% python3 -q
>>> import numpy as np
>>> from numpy import linalg as LA
>>> np.set_printoptions(precision=3, suppress=True, linewidth=100)
>>> def rnd(a):
...     return np.round(a, 3) + 0
... 
>>> X = np.load("arr.npy")
>>> X
array([[10,  4, 26, 24, 23, 27],
       [ 4, 16,  8, 12, 32, 12],
       [26,  8, 68, 62, 56, 70],
       [24, 12, 62, 58, 59, 65],
       [23, 32, 56, 59, 89, 64],
       [27, 12, 70, 65, 64, 73]])
>>> # looks like rank 2
>>> rnd(LA.norm(X[1], 1)), rnd(LA.norm(X[1], np.inf))
(np.float64(84.0), np.float64(32.0))
>>> LA.norm(X, axis=1).argmax()
np.int64(4)
>>> rnd(LA.norm(X, axis=0))
array([ 51.245,  40.596, 131.316, 125.036, 142.081, 139.366])
>>> rnd(LA.norm(X) ** 2 / LA.norm(X, 2) ** 2)
np.float64(1.021)
>>> LA.lstsq(X[:-1].T, X[-1])[2]
np.int32(2)
>>> np.abs(np.diag(LA.qr(X)[1])) > 1e-9
array([ True,  True, False, False, False, False])
>>> rnd(X @ LA.pinv(X) @ X)
array([[10.,  4., 26., 24., 23., 27.],
       [ 4., 16.,  8., 12., 32., 12.],
       [26.,  8., 68., 62., 56., 70.],
       [24., 12., 62., 58., 59., 65.],
       [23., 32., 56., 59., 89., 64.],
       [27., 12., 70., 65., 64., 73.]])
>>> np.unique(X.round(6), axis=0).shape
(6, 6)
>>> rnd(np.trace(LA.pinv(X) @ X))
np.float64(2.0)
>>> r0 = np.array([3, 2, 4, 2, 3, 5, 5])
>>> rng = np.random.default_rng(83)
>>> data = np.outer(rng.normal(size=28), r0) + 0.02 * rng.normal(size=(28, 7))
>>> rnd(data)
array([[-4.386, -2.966, -5.862, -2.932, -4.408, -7.33 , -7.347],
       [-1.263, -0.833, -1.685, -0.835, -1.242, -2.126, -2.109],
       [-0.159, -0.064, -0.143, -0.069, -0.109, -0.212, -0.172],
       [ 1.197,  0.731,  1.579,  0.803,  1.154,  1.982,  1.949],
       [-3.124, -2.082, -4.114, -2.074, -3.091, -5.177, -5.134],
       [ 3.541,  2.368,  4.759,  2.383,  3.531,  5.965,  5.935],
       [ 0.619,  0.437,  0.87 ,  0.384,  0.678,  1.096,  1.072],
       [-1.61 , -1.06 , -2.134, -1.067, -1.62 , -2.644, -2.662],
       [-4.615, -3.08 , -6.095, -3.065, -4.568, -7.652, -7.625],
       [-1.994, -1.347, -2.693, -1.328, -2.002, -3.367, -3.387],
       [ 2.134,  1.41 ,  2.802,  1.412,  2.092,  3.538,  3.477],
       [ 1.656,  1.074,  2.146,  1.088,  1.624,  2.737,  2.738],
       [ 2.609,  1.787,  3.553,  1.823,  2.651,  4.367,  4.439],
       [-1.547, -1.026, -2.072, -1.049, -1.549, -2.577, -2.603],
       [ 2.314,  1.501,  3.018,  1.476,  2.305,  3.769,  3.806],
       [-0.574, -0.418, -0.791, -0.427, -0.563, -0.993, -0.987],
       [ 4.31 ,  2.901,  5.796,  2.869,  4.348,  7.204,  7.249],
       [ 0.296,  0.21 ,  0.387,  0.206,  0.278,  0.508,  0.466],
       [-2.974, -1.998, -3.986, -1.994, -2.984, -4.944, -4.98 ],
       [-0.94 , -0.636, -1.222, -0.614, -0.961, -1.556, -1.576],
       [ 0.695,  0.451,  0.935,  0.463,  0.689,  1.14 ,  1.186],
       [ 0.948,  0.61 ,  1.262,  0.653,  0.988,  1.608,  1.606],
       [ 1.531,  0.987,  2.036,  1.013,  1.536,  2.532,  2.531],
       [-1.146, -0.738, -1.514, -0.772, -1.119, -1.865, -1.865],
       [ 0.595,  0.388,  0.816,  0.409,  0.583,  0.97 ,  1.019],
       [ 3.557,  2.338,  4.668,  2.317,  3.501,  5.877,  5.842],
       [ 3.162,  2.104,  4.222,  2.097,  3.189,  5.317,  5.33 ],
       [ 1.328,  0.832,  1.796,  0.883,  1.329,  2.208,  2.219]])
>>> x0 = np.array([-3, 1, -3, 0, 2, 3, -1])
>>> rhs = data @ x0
>>> rnd(LA.solve(data.T @ data, data.T @ rhs))
array([-3.,  1., -3.,  0.,  2.,  3., -1.])
>>> rnd(LA.lstsq(data, rhs)[0])
array([-3.,  1., -3.,  0.,  2.,  3., -1.])
>>> rhs = rhs + 0.02 * rng.normal(size=28)
>>> rnd(rhs)
array([ 4.299,  1.243,  0.171, -1.26 ,  3.063, -3.551, -0.429,  1.657,  4.583,  2.003, -2.045,
       -1.618, -2.732,  1.651, -2.35 ,  0.579, -4.353, -0.219,  3.079,  0.84 , -0.842, -0.829,
       -1.574,  1.294, -0.777, -3.54 , -3.051, -1.438])
>>> beta, *_ = LA.lstsq(data, rhs)
>>> beta.round()
array([-3.,  1., -3., -0.,  2.,  3., -1.])
>>> rnd(data.T @ (rhs - data @ beta))
array([0., 0., 0., 0., 0., 0., 0.])
>>> rnd(LA.norm(rhs - data @ beta))
np.float64(0.092)
